$ python -q
>>> import numpy as np
>>> import numpy.linalg as la
>>> np.set_printoptions(suppress=True, linewidth=100)
>>> rd = lambda a: np.round(a, 1) + 0
>>> F = np.load("case5.npy")
>>> print(F)
[[  1.    3.2   1.7 -13.8   1.9]
 [  3.5   1.1   8.3   8.5  -2.2]
 [  3.7  -0.3  12.3   7.3  -3.9]
 [  5.3   2.8  11.1   7.8  -3.5]
 [ -0.3   7.2  -0.4  -5.   -8.4]
 [  0.7   2.5   1.  -11.8   1.3]
 [  5.    1.6  10.9   6.2  -3.9]
 [  3.7   2.   10.4   7.3  -3. ]
 [ -2.2   5.4  -0.9  -5.6  -8.7]
 [ -2.1   5.7  -1.4  -3.9  -8.2]
 [  1.8   4.7  -1.   -5.   -9.3]
 [  4.1   1.8   9.6   9.6  -3.7]
 [  0.    4.5   0.8 -12.1   3. ]
 [  5.2   1.6  11.2   9.   -3. ]]
>>> cen = F - F.mean(axis=0)
>>> vecs = la.svd(cen)[2][:3]
>>> Y = cen - cen @ vecs.T @ vecs
>>> print(rd(np.cov(cen @ vecs.T, rowvar=False)))
[[111.8   0.    0. ]
 [  0.   22.    0. ]
 [  0.    0.    1.6]]
>>> print(rd(Y.std(axis=0)))
[0.7 0.8 0.5 0.1 0.2]
>>> print(rd((cen @ vecs.T).std(axis=0)))
[10.2  4.5  1.2]
>>> print(rd(la.norm(F, axis=0)))
[12.3 13.9 28.2 32.  19.8]
>>> print(rd(la.norm(F, "nuc")))
89.2
>>> print(la.norm(F, axis=1).argmax())
13
>>> C2 = np.cov(F, rowvar=False)
>>> print(np.argwhere(np.triu(np.abs(np.corrcoef(F.T)) > 0.8, 1)))
[[0 2]
 [1 2]
 [2 3]]
>>> print(rd(np.median(F, axis=0)))
[ 2.6  2.6  5.   1.2 -3.6]
>>> print(C2.shape)
(5, 5)
>>> print(rd(np.corrcoef(F.T)))
[[ 1.  -0.8  0.9  0.8  0.2]
 [-0.8  1.  -0.8 -0.6 -0.5]
 [ 0.9 -0.8  1.   0.9  0.2]
 [ 0.8 -0.6  0.9  1.  -0.2]
 [ 0.2 -0.5  0.2 -0.2  1. ]]
>>> print(rd(np.polyfit(F[:, 0], F[:, 3], 1)))
[ 2.7 -5.7]
>>> print(np.argsort(-F.std(axis=0).round(6), kind="stable"))
[3 2 4 0 1]
>>> print(rd(la.eigvalsh(C2)[::-1]))
[111.8  22.    1.6   0.9   0.7]
>>> rng = np.random.default_rng(40)
>>> idx = rng.permutation(5)
>>> Y = F[:, idx] * rng.choice([-1, 1], 5)
>>> print(Y)
[[-3.2 -1.9 13.8  1.7 -1. ]
 [-1.1  2.2 -8.5  8.3 -3.5]
 [ 0.3  3.9 -7.3 12.3 -3.7]
 [-2.8  3.5 -7.8 11.1 -5.3]
 [-7.2  8.4  5.  -0.4  0.3]
 [-2.5 -1.3 11.8  1.  -0.7]
 [-1.6  3.9 -6.2 10.9 -5. ]
 [-2.   3.  -7.3 10.4 -3.7]
 [-5.4  8.7  5.6 -0.9  2.2]
 [-5.7  8.2  3.9 -1.4  2.1]
 [-4.7  9.3  5.  -1.  -1.8]
 [-1.8  3.7 -9.6  9.6 -4.1]
 [-4.5 -3.  12.1  0.8 -0. ]
 [-1.6  3.  -9.  11.2 -5.2]]
>>> U, _, Vh = la.svd(F.T @ Y)
>>> print(rd(la.lstsq(F, Y)[0]))
[[ 0.  0.  0.  0. -1.]
 [-1.  0.  0.  0.  0.]
 [ 0.  0.  0.  1.  0.]
 [ 0.  0. -1.  0.  0.]
 [ 0. -1.  0.  0.  0.]]
>>> print(idx)
[1 4 3 2 0]
